$ python3 -q
>>> import numpy as np
>>> np.set_printoptions(precision=1, suppress=True, linewidth=140)
>>> rnd = lambda a: np.round(a, 1) + 0
>>> K = np.loadtxt("test13.csv", delimiter=",")
>>> K
array([[4., 3., 5., 8., 8.],
       [1., 0., 2., 5., 5.],
       [1., 0., 2., 5., 5.]])
>>> r = np.linalg.matrix_rank(K)
>>> r
np.int64(2)
>>> N = np.linalg.svd(K)[2][r:].T
>>> [int(np.linalg.matrix_rank(np.delete(K, i, axis=0))) for i in range(3)]
[1, 2, 2]
>>> np.allclose(K @ N, 0)
True
>>> np.linalg.matrix_rank(K.T @ K), np.linalg.matrix_rank(K @ K.T)
(np.int64(2), np.int64(2))
>>> rnd(K @ N)
array([[0., 0., 0.],
       [0., 0., 0.],
       [0., 0., 0.]])
>>> N.shape
(5, 3)
>>> rnd(N @ N.T)
array([[ 0.7, -0.4, -0.2,  0. ,  0. ],
       [-0.4,  0.5, -0.3,  0.1,  0.1],
       [-0.2, -0.3,  0.8, -0.1, -0.1],
       [ 0. ,  0.1, -0.1,  0.5, -0.5],
       [ 0. ,  0.1, -0.1, -0.5,  0.5]])
>>> [int(np.linalg.matrix_rank(K[:i])) for i in range(1, len(K) + 1)]
[1, 2, 2]
>>> U, sigma, Vh = np.linalg.svd(K)
>>> np.argmax(sigma[:-1] / (sigma[1:] + 1e-6)) + 1
np.int64(2)
>>> A2 = U[:, :2] @ np.diag(sigma[:2]) @ Vh[:2]
>>> rnd(np.abs(K - A2).max())
np.float64(0.0)
>>> np.linalg.matrix_rank(K, rtol=0.05)
np.int64(2)
>>> U, sigma = np.linalg.svd(K)
Traceback (most recent call last):
  File "<python-input-20>", line 1, in <module>
    U, sigma = np.linalg.svd(K)
    ^^^^^^^^
ValueError: too many values to unpack (expected 2)
>>> U, sigma, Vh = np.linalg.svd(K, full_matrices=False)
>>> rnd(np.abs(Vh[0]))
array([0.2, 0.1, 0.3, 0.6, 0.6])
>>> rnd(sigma)
array([16.8,  2.6,  0. ])
>>> rnd(sigma / sigma[0])
array([1. , 0.2, 0. ])
>>> U.shape, sigma.shape, Vh.shape
((3, 3), (3,), (3, 5))
>>> np.allclose(U * sigma @ Vh, K)
True
>>> U, sigma, Vh = np.linalg.svd(K)
>>> vecs = Vh[:(sigma > 1e-8).sum()]
>>> rng = np.random.default_rng(2198)
>>> vec = K[0] + 5 * K[2] + rng.integers(2) * np.eye(5)[0]
>>> vec
array([ 9.,  3., 15., 33., 33.])
>>> rnd(np.linalg.norm(vec - vecs.T @ vecs @ vec))
np.float64(0.0)
>>> rnd(vecs.T @ vecs)
array([[ 0.3,  0.4,  0.2,  0. ,  0. ],
       [ 0.4,  0.5,  0.3, -0.1, -0.1],
       [ 0.2,  0.3,  0.2,  0.1,  0.1],
       [ 0. , -0.1,  0.1,  0.5,  0.5],
       [ 0. , -0.1,  0.1,  0.5,  0.5]])
>>> X = np.loadtxt("w.csv", delimiter=",")
>>> X
array([[-8., 13., -7.,  5.],
       [-3.,  4., -3.,  3.],
       [-5.,  9., -6.,  5.],
       [-8., 16., -8.,  5.]])
>>> evals, vecs = np.linalg.eig(X)
>>> rnd(np.sort(np.linalg.eigvals(X.T)))
array([-3., -2., -1.,  1.])
>>> rnd(evals)
array([ 1., -3., -2., -1.])
>>> rnd(X @ vecs[:, 0] - evals[0] * vecs[:, 0])
array([0., 0., 0., 0.])
>>> m1 = np.load("m.npy")
>>> m1
array([[0, 0, 0, 0, 0, 0],
       [0, 2, 0, 0, 0, 0],
       [0, 0, 1, 0, 0, 0],
       [0, 0, 0, 2, 0, 0],
       [0, 0, 0, 0, 0, 0],
       [0, 0, 0, 0, 0, 2]])
>>> # row 4 repeats row 0
>>> A2 = np.array([[2, 1], [-3, 3], [2, -3], [0, 3], [1, 0], [2, 0]])
>>> np.einsum("ik,kj->ji", m1, A2)
array([[ 0, -6,  2,  0,  0,  4],
       [ 0,  6, -3,  6,  0,  0]])
>>> A2.T @ m1.T
array([[ 0, -6,  2,  0,  0,  4],
       [ 0,  6, -3,  6,  0,  0]])
>>> A2 @ m1
Traceback (most recent call last):
  File "<python-input-46>", line 1, in <module>
    A2 @ m1
    ~~~^~~~
ValueError: matmul: Input operand 1 has a mismatch in its core dimension 0, with gufunc signature (n?,k),(k,m?)->(n?,m?) (size 6 is different from 2)
>>> np.linalg.matrix_rank(np.vstack([m1, A2.T]))
np.int64(6)
>>> np.einsum("ik,kj->ij", m1, A2)
array([[ 0,  0],
       [-6,  6],
       [ 2, -3],
       [ 0,  6],
       [ 0,  0],
       [ 4,  0]])
>>> rnd(np.trace(np.linalg.pinv(m1) @ m1))
np.float64(4.0)
>>> np.linalg.lstsq(m1[:-1].T, m1[-1])[2]
np.int32(3)
>>> np.allclose(m1[:-1].T @ np.linalg.lstsq(m1[:-1].T, m1[-1])[0], m1[-1])
False
>>> evals, vecs = np.linalg.eigh(m1)
>>> np.unique(evals.round(6) + 0, return_counts=True)[1]
array([2, 1, 3])
>>> rnd(np.linalg.eigvalsh(m1 + 3 * np.eye(6)))
array([3., 3., 4., 5., 5., 5.])
>>> rnd(np.linalg.svd(m1, compute_uv=False))
array([2., 2., 2., 1., 0., 0.])
>>> evals
array([0., 0., 1., 2., 2., 2.])
>>> evals.sum(), np.trace(m1)
(np.float64(7.0), np.int64(7))
>>> M = np.load("out15.npy")
>>> M
array([[  2,  -2,   2,  -2],
       [  0,  -4,   1,  -3],
       [  3,  -1,   3,  -4],
       [  1,  -1,   2,  -6],
       [ -2,   1,   0,  -6],
       [  0,   1,   3,  -6],
       [  0,   2,   0,  -5],
       [  2,   1,  -3,  -8],
       [ -1,  -2,  -1,  -8],
       [ -2,   0,   1, -11],
       [  1,  -1,   4,  -8],
       [  1,  -3,   4,  -8],
       [  2,  -4,   4,  -5],
       [ -1,  -4,   5,  -2],
       [  0,  -1,   7,   1],
       [ -1,  -3,   7,   0],
       [  2,   0,   6,   3],
       [  4,  -2,   3,   3],
       [  6,  -2,   1,   6],
       [  4,   0,  -2,   6],
       [  7,  -1,   1,   6],
       [  4,  -4,   3,   8],
       [  2,  -7,   1,   9],
       [  4,  -5,  -2,  12],
       [  7,  -2,  -1,  13],
       [  7,  -2,  -3,  14],
       [ 10,  -2,  -2,  12],
       [  9,  -5,  -3,  11],
       [  7,  -7,  -4,  13],
       [  5,  -6,  -4,  11]])
>>> P = M @ np.linalg.solve(M.T @ M, M.T)
>>> rnd(np.diag(P))
array([0. , 0.1, 0.1, 0.1, 0. , 0.1, 0. , 0.2, 0.1, 0.1, 0.1, 0.2, 0.1, 0.1, 0.2, 0.2, 0.2, 0.1, 0.1, 0.1, 0.1, 0.1, 0.2, 0.1, 0.1, 0.1,
       0.2, 0.2, 0.2, 0.2])
>>> cen = M - M.mean(axis=0)
>>> U, sigma, Vh = np.linalg.svd(cen, full_matrices=False)
>>> np.abs(U[:, 0]).argmax()
np.int64(28)
>>> rnd((sigma ** 2).sum() ** 2 / (sigma ** 4).sum())
np.float64(1.4)
>>> np.linalg.matrix_rank(cen)
np.int64(4)
>>> rnd(cen.mean(axis=0))
array([0., 0., 0., 0.])
>>> np.abs(Vh[0]).argmax()
np.int64(3)
>>> (np.sign(U[:, 0]) == np.sign(U[0, 0])).astype(int)
array([1, 1, 1, 1, 1, 1, 1, 1, 1, 1, 1, 1, 1, 1, 1, 1, 1, 0, 0, 0, 0, 0, 0, 0, 0, 0, 0, 0, 0, 0])
>>> rnd(np.abs(Vh[-1]))
array([0.8, 0.4, 0.2, 0.3])
>>> np.searchsorted(np.cumsum(sigma ** 2) / (sigma ** 2).sum(), 0.9) + 1
np.int64(2)
>>> rnd(sigma)
array([46.7, 15.3, 10.9,  8.2])
>>> A2 = np.array([[1, 2], [2, 2]])
>>> W2 = np.array([[-5, 2, 0], [-3, 0, 3], [-2, 0, -2]])
>>> E = np.kron(A2, W2)
>>> E
array([[ -5,   2,   0, -10,   4,   0],
       [ -3,   0,   3,  -6,   0,   6],
       [ -2,   0,  -2,  -4,   0,  -4],
       [-10,   4,   0, -10,   4,   0],
       [ -6,   0,   6,  -6,   0,   6],
       [ -4,   0,  -4,  -4,   0,  -4]])
>>> rnd(np.linalg.norm(E[3], 1)), rnd(np.linalg.norm(E[3], np.inf))
(np.float64(28.0), np.float64(10.0))
>>> np.linalg.norm(E, axis=1).argmax()
np.int64(3)
>>> rnd(np.linalg.norm(E) ** 2 / np.linalg.norm(E, 2) ** 2)
np.float64(1.4)
>>> rnd(np.linalg.norm(E, axis=1))
array([12. ,  9.5,  6.3, 15.2, 12. ,  8. ])
>>> rnd(np.linalg.norm(E[3] - E[4]))
np.float64(11.7)
>>> vec = np.array([-1, -2, -1, 0, 2, -1])
>>> (E * vec).sum(axis=1)
array([ 9, -6,  8, 10, -6, 12])
>>> E @ (2 * vec)
array([ 18, -12,  16,  20, -12,  24])
>>> np.sign((E @ vec).round(6))
array([ 1, -1,  1,  1, -1,  1])
>>> vec = np.array([2, 2, 2, 2, 0, 1])
>>> target = E @ vec
>>> coef, lr = np.zeros(6), 1 / np.linalg.norm(E, 2) ** 2
>>> for i in range(10):
...     coef -= lr * E.T @ (E @ coef - target)
...     if i % 2 == 0: print(i, round(np.linalg.norm(E @ coef - target), 1))
... 
0 20.6
2 12.2
4 8.7
6 7.4
8 6.8
>>> rnd(coef)
array([ 1.4, -0.2,  1.1,  1.9, -0.3,  1.4])
>>> np.diff(K, axis=0)
array([[-3., -3., -3., -3., -3.],
       [ 0.,  0.,  0.,  0.,  0.]])
>>> K.mean(axis=0)
array([2., 1., 3., 6., 6.])
>>> K.sum(axis=0)
array([ 6.,  3.,  9., 18., 18.])
>>> np.unravel_index(np.abs(K).argmax(), K.shape)
(np.int64(0), np.int64(3))
>>> np.linalg.matrix_rank(K)
np.int64(2)
>>> K.shape
(3, 5)
>>> K.sum(axis=1)
array([28., 13., 13.])
>>> F = np.loadtxt("data.csv", delimiter=",")
>>> F
array([[ 1. ,  0. ,  0. ],
       [ 0. ,  0.8, -0.6],
       [ 0. ,  0.6,  0.8]])
>>> vec = np.array([-3, -2, 3])
>>> [p for p in range(1, 25) if np.allclose(np.linalg.matrix_power(F, p), np.eye(3))]
[]
>>> rnd(np.linalg.inv(F))
array([[ 1. ,  0. ,  0. ],
       [ 0. ,  0.8,  0.6],
       [ 0. , -0.6,  0.8]])
>>> rnd(np.abs(np.linalg.eigvals(F)))
array([1., 1., 1.])
>>> rnd(np.sort(np.abs(np.linalg.eigvals(F))))
array([1., 1., 1.])
>>> np.allclose(F @ F.T, F.T @ F)
True
>>> (F - F.T) / 2
array([[ 0. ,  0. ,  0. ],
       [ 0. ,  0. , -0.6],
       [ 0. ,  0.6,  0. ]])
>>> rnd(np.linalg.det(F))
np.float64(1.0)
>>> (F + F.T) / 2
array([[1. , 0. , 0. ],
       [0. , 0.8, 0. ],
       [0. , 0. , 0.8]])
>>> J = np.load("a.npy")
>>> J
array([[-0.5,  0.7,  0. ,  0.1],
       [ 2.2,  0.5,  0.1, -0.6],
       [-1.8,  2. , -1. , -0.4],
       [-1.8,  1.8,  0.3, -0.1],
       [-0.4,  0.2,  0.4, -0.1],
       [ 0.5, -1.5, -1.5,  0.5]])
>>> f = np.array([2, 0])
>>> np.polyval(f, J[3])
array([-3.6,  3.6,  0.6, -0.2])
>>> rnd(np.cross(J[3, :3], J[0, :3]))
array([-0.2, -0.2, -0.4])
>>> np.convolve(J[3], f)
array([-3.6,  3.6,  0.6, -0.2,  0. ])
>>> A = np.array([[1, -1, 1, -1], [1, 0, 0, 0], [1, 1, 1, 1]])
>>> f, r1 = A[2], A[1]
>>> f @ r1
np.int64(1)
>>> f @ f
np.int64(4)
>>> pr = (f @ r1) / (f @ f) * f
>>> (r1 - pr) @ f
np.float64(0.0)
>>> rnd(pr)
array([0.2, 0.2, 0.2, 0.2])
>>> np.count_nonzero(A)
np.int64(9)
>>> np.linalg.rank(A)
Traceback (most recent call last):
  File "<python-input-123>", line 1, in <module>
    np.linalg.rank(A)
    ^^^^^^^^^^^^^^
AttributeError: module 'numpy.linalg' has no attribute 'rank'
>>> rnd(np.linalg.norm(A))
np.float64(3.0)
>>> rnd(np.linalg.svd(A, compute_uv=False))
array([2.1, 2. , 0.7])
>>> A.shape
(3, 4)
>>> A2 = A / np.linalg.norm(A, axis=1, keepdims=True)
>>> gram = A2 @ A2.T
>>> gram[2]
array([0. , 0.5, 1. ])
>>> (np.abs(gram) > 0.9).astype(int)
array([[1, 0, 0],
       [0, 1, 0],
       [0, 0, 1]])
>>> np.degrees(np.arccos(np.clip(gram[2, 0], -1, 1)))
np.float64(90.0)
>>> A2 = A[0, 0] * A[1:] - np.outer(A[1:, 0], A[0])
>>> A2
array([[ 0,  1, -1,  1],
       [ 0,  2,  0,  2]])
>>> np.flatnonzero(~A2.round(6).any(axis=1))
array([], dtype=int64)
>>> A[:, 0] / A[0, 0]
array([1., 1., 1.])
